$ python3 -q
>>> import numpy as np
>>> import numpy.linalg as la
>>> np.set_printoptions(suppress=True, linewidth=100)
>>> def rnd(a):
...     return np.round(a, 2) + 0
... 
>>> K = np.load("a.npy")
>>> K
array([[4, 2, 0, 1],
       [2, 0, 0, 0],
       [0, 0, 6, 3],
       [1, 0, 3, 2]])
>>> rng = np.random.default_rng(464440)
>>> idx = rng.permutation(4)
>>> idx
array([3, 0, 2, 1])
>>> M2 = K[idx][:, idx]
>>> M2
array([[2, 1, 3, 0],
       [1, 4, 0, 2],
       [3, 0, 6, 0],
       [0, 2, 0, 0]])
>>> np.allclose(M2, K)
False
>>> np.diag(M2)
array([2, 4, 6, 0])
>>> m1 = np.load("run18.npy")
>>> m1
array([[0.5, 0. , 0.5],
       [0. , 1. , 0. ],
       [0. , 0. , 1. ]])
>>> w, V = la.eig(m1)
>>> rnd(np.sort(la.eigvals(m1.T)))
array([0.5, 1. , 1. ])
>>> np.prod(w)
np.float64(0.5)
>>> f = np.array([-5, 4, -2])
>>> M2 = m1 + np.outer(f, np.eye(3)[0])
>>> la.matrix_rank(M2 - m1)
np.int64(1)
>>> idx = rng.permutation(3)
>>> M2 = m1[:, idx] * rng.choice([-1, 1], 3)
>>> M2
array([[ 0. , -0.5,  0.5],
       [ 1. , -0. ,  0. ],
       [ 0. , -0. ,  1. ]])
>>> Uu, _, vt = la.svd(m1.T @ M2)
>>> rnd(la.lstsq(m1, M2)[0])
array([[ 0., -1.,  0.],
       [ 1.,  0.,  0.],
       [ 0.,  0.,  1.]])
>>> rnd(Uu @ vt)
array([[ 0., -1.,  0.],
       [ 1.,  0.,  0.],
       [ 0.,  0.,  1.]])
